In [1]: import numpy as np

In [2]: import numpy.linalg as la

In [3]: np.set_printoptions(precision=1, suppress=True, linewidth=120, legacy="1.25")

In [4]: def rnd(a):
   ...:     return np.round(a, 1) + 0
   ...: 

In [5]: K = np.load("x.npy")

In [6]: K
Out[6]: 
array([[ 3,  0,  0],
       [ 0,  2, -1],
       [ 0,  2,  0]])

In [7]: # splits into 2 blocks

In [8]: def softmax(z):
   ...:     e = np.exp(z - z.max(axis=-1, keepdims=True))
   ...:     return e / e.sum(axis=-1, keepdims=True)
   ...: 

In [9]: rnd(softmax(K[2]))
Out[9]: array([0.1, 0.8, 0.1])

In [10]: rnd(softmax(K[2] + 3))
Out[10]: array([0.1, 0.8, 0.1])

In [11]: rnd(softmax(K).sum(axis=1))
Out[11]: array([1., 1., 1.])

In [12]: rnd(softmax(10 * K[2]))
Out[12]: array([0., 1., 0.])

In [13]: S = K @ K.T / np.sqrt(3)

In [14]: softmax(S).round(6).argmax(axis=1)
Out[14]: array([0, 1, 1])

In [15]: rnd(softmax(S))
Out[15]: 
array([[1. , 0. , 0. ],
       [0. , 0.6, 0.3],
       [0. , 0.5, 0.5]])

In [16]: rnd(softmax(S + np.triu(np.full(S.shape, -np.inf), 1)))
Out[16]: 
array([[1. , 0. , 0. ],
       [0.1, 0.9, 0. ],
       [0. , 0.5, 0.5]])

In [17]: w1 = np.array([[3, 3], [4, 9], [4, 5]])

In [18]: c = np.array([0, -3])

In [19]: hid = np.maximum(K @ w1 + c, 0)

In [20]: (hid > 0).astype(int)
Out[20]: 
array([[1, 1],
       [1, 1],
       [1, 1]])

In [21]: W2 = np.array([[1, -2], [1, -1]])

In [22]: w1 @ W2
Out[22]: 
array([[  6,  -9],
       [ 13, -17],
       [  9, -13]])

In [23]: hid @ W2
Out[23]: 
array([[ 15, -24],
       [ 14, -18],
       [ 23, -31]])

In [24]: (hid @ W2).round(6).argmax(axis=1)
Out[24]: array([0, 0, 0])

In [25]: O, V = la.qr(K[:, :1])[0], la.qr(K[:, 1:])[0]

In [26]: sig = la.svd(O.T @ V, compute_uv=False)

In [27]: rnd(la.norm(O @ O.T - V @ V.T, 2))
Out[27]: 1.0

In [28]: (sig > 0.9).sum()
Out[28]: 0

In [29]: sig = 3 * 0.5 ** np.arange(3)

In [30]: O, _ = la.qr(np.array([[1.0, -0.3, -0.4], [0.6, -0.9, -0.5], [1.2, -0.4, -2.2]]))

In [31]: rng = np.random.default_rng(3425)

In [32]: F = rng.normal(size=(30, 3)) * sig @ O

In [33]: rnd(F)
Out[33]: 
array([[-1.4,  1. , -1.8],
       [ 0.2,  1.1, -0.8],
       [-4.5,  0.8, -4.6],
       [-0.1,  2.5, -1.3],
       [ 2.3,  0. ,  3. ],
       [ 2.5,  1.1,  2.4],
       [-3. ,  1.5, -4.7],
       [ 0.3, -2. ,  2.6],
       [-0.1, -1.2, -2.5],
       [ 1.8,  1.6,  0.3],
       [-0.9,  2.3, -1.4],
       [-3.8,  0.7, -6.7],
       [-1.3, -0.1, -1.1],
       [-1.3, -0.7, -2.5],
       [-1.9,  0.5, -2.2],
       [-2.2,  1.3, -2.7],
       [ 1.8,  0.9,  1.5],
       [ 2.5,  0.8,  3.6],
       [-2.2,  1.5, -0.9],
       [-0.2,  0.5,  0. ],
       [-0.4,  1. , -0.3],
       [-4.6,  2.5, -5. ],
       [-0.5, -3.9,  0. ],
       [-1.4, -1.3, -2.8],
       [ 1.7,  0.5,  1.6],
       [ 2.1,  3.7,  1. ],
       [-2.7,  2. , -3. ],
       [ 0.7, -2.9,  1. ],
       [-2.1,  0.2, -1.7],
       [ 0.4,  0.2, -0.1]])

In [34]: Xc = (F - F.mean(axis=0)) / F.std(axis=0)

In [35]: rnd(Xc.std(axis=0))
Out[35]: array([1., 1., 1.])

In [36]: c = la.lstsq(np.delete(Xc, 1, axis=1), Xc[:, 1])[0]

In [37]: rnd(1 - np.var(Xc[:, 1] - np.delete(Xc, 1, axis=1) @ c))
Out[37]: 0.1

In [38]: Xc = F - F.mean(axis=0)

In [39]: U, sig, VT = la.svd(Xc, full_matrices=False)

In [40]: (np.sign(U[:, 0]) == np.sign(U[0, 0])).astype(int)
Out[40]: array([1, 0, 1, 1, 0, 0, 1, 0, 1, 0, 1, 1, 1, 1, 1, 1, 0, 0, 1, 0, 0, 1, 0, 1, 0, 0, 1, 0, 1, 0])

In [41]: rnd(sig ** 2 / (sig ** 2).sum())
Out[41]: array([0.8, 0.2, 0. ])

In [42]: la.matrix_rank(Xc)
Out[42]: 3

In [43]: Y = F / np.sqrt((F ** 2).mean(axis=1, keepdims=True))

In [44]: rnd(Y[12])
Out[44]: array([-1.4, -0.1, -1.1])

In [45]: la.matrix_rank(F - F.mean(axis=1, keepdims=True))
Out[45]: 2

In [46]: la.matrix_rank(Y) == la.matrix_rank(F)
Out[46]: True

In [47]: arr = np.array([[-3, -3, -3, -3, -3],
    ...:     [-3, -6, -6, -6, -6],
    ...:     [-3, -6, -9, -9, -9],
    ...:     [-3, -6, -9, -12, -12],
    ...:     [-3, -6, -9, -12, -15]])

In [48]: # symmetric

In [49]: w, V = la.eig(arr)

In [50]: rnd(np.sort(la.eigvals(arr @ arr)))
Out[50]: array([   0.7,    1.1,    3.1,   18.9, 1371.3])

In [51]: rnd(np.prod(w))
Out[51]: -243.0

In [52]: rnd(np.sort(la.eigvals(la.inv(arr))))
Out[52]: array([-1.2, -0.9, -0.6, -0.2,  0. ])

In [53]: rnd(w)
Out[53]: array([-37. ,  -4.3,  -1.7,  -1.1,  -0.8])

In [54]: Y = np.inv(arr)
AttributeError: module 'numpy' has no attribute 'inv'


In [55]: Y = arr ** -1
ValueError: Integers to negative integer powers are not allowed.


In [56]: Y = la.inv(arr)

In [57]: rnd(la.slogdet(arr)[0])
Out[57]: -1.0

In [58]: (np.abs(Y) > 1e-9).astype(int)
Out[58]: 
array([[1, 1, 0, 0, 0],
       [1, 1, 1, 0, 0],
       [0, 1, 1, 1, 0],
       [0, 0, 1, 1, 1],
       [0, 0, 0, 1, 1]])

In [59]: np.allclose(Y, arr.T)
Out[59]: False

In [60]: z = rng.permutation(5)

In [61]: Y = arr[:, z] * rng.choice([-1, 1], 5)

In [62]: Y
Out[62]: 
array([[  3,  -3,   3,  -3,   3],
       [  3,  -6,   6,  -6,   6],
       [  3,  -9,   9,  -9,   6],
       [  3,  -9,  12, -12,   6],
       [  3,  -9,  15, -12,   6]])

In [63]: U, _, VT = la.svd(arr.T @ Y)

In [64]: z
Out[64]: array([0, 2, 4, 3, 1])

In [65]: w, V = la.eigh(arr)

In [66]: rnd(w)
Out[66]: array([-37. ,  -4.3,  -1.7,  -1.1,  -0.8])

In [67]: rnd(la.svd(arr, compute_uv=False))
Out[67]: array([37. ,  4.3,  1.7,  1.1,  0.8])

In [68]: (w > 1e-8).sum(), (w < -1e-8).sum()
Out[68]: (0, 5)

In [69]: rnd(w.sum()), np.trace(arr)
Out[69]: (-45.0, -45)

In [70]: rnd(V @ np.diag(w) @ V.T)
Out[70]: 
array([[ -3.,  -3.,  -3.,  -3.,  -3.],
       [ -3.,  -6.,  -6.,  -6.,  -6.],
       [ -3.,  -6.,  -9.,  -9.,  -9.],
       [ -3.,  -6.,  -9., -12., -12.],
       [ -3.,  -6.,  -9., -12., -15.]])

In [71]: np.unique(w.round(6) + 0, return_counts=True)[1]
Out[71]: array([1, 1, 1, 1, 1])

In [72]: rnd(la.eigvalsh(arr + -1 * np.eye(5)))
Out[72]: array([-38. ,  -5.3,  -2.7,  -2.1,  -1.8])

In [73]: O = arr.astype(float).copy()

In [74]: for j in range(5):
    ...:     O[:, j] -= O[:, :j] @ (O[:, :j].T @ O[:, j])
    ...:     O[:, j] /= la.norm(O[:, j])
    ...: 

In [75]: rnd(O.T @ arr)
Out[75]: 
array([[ 6.7, 12.1, 16.1, 18.8, 20.1],
       [ 0. ,  2.7,  4.7,  6. ,  6.7],
       [ 0. ,  0. ,  2.6,  4.3,  5.2],
       [ 0. ,  0. ,  0. ,  2.4,  3.7],
       [ 0. ,  0. ,  0. ,  0. ,  2.1]])

In [76]: W0 = np.loadtxt("data.csv", delimiter=",")

In [77]: W0
Out[77]: 
array([[0., 1., 1.],
       [1., 0., 0.],
       [1., 0., 0.]])

In [78]: la.matrix_rank(W0, rtol=0.1)
Out[78]: 2

In [79]: np.argsort(-la.norm(W0, axis=0).round(6), kind="stable")[:3]
Out[79]: array([0, 1, 2])

In [80]: [round(float(x), 1) for x in la.svd(W0, compute_uv=False)[:3]]
Out[80]: [1.4, 1.4, 0.0]

In [81]: np.allclose(W0[:-1].T @ la.lstsq(W0[:-1].T, W0[-1])[0], W0[-1])
Out[81]: True

In [82]: np.abs(np.diag(la.qr(W0)[1])) > 1e-9
Out[82]: array([ True,  True, False])

In [83]: rnd(np.trace(la.pinv(W0) @ W0))
Out[83]: 2.0

In [84]: M = np.loadtxt("arr.csv", delimiter=",")

In [85]: M
Out[85]: 
array([[6., 1., 1.],
       [1., 6., 1.],
       [1., 1., 6.]])

In [86]: w, V = la.eig(M)

In [87]: rnd(np.sort(la.eigvals(M.T)))
Out[87]: array([5., 5., 8.])
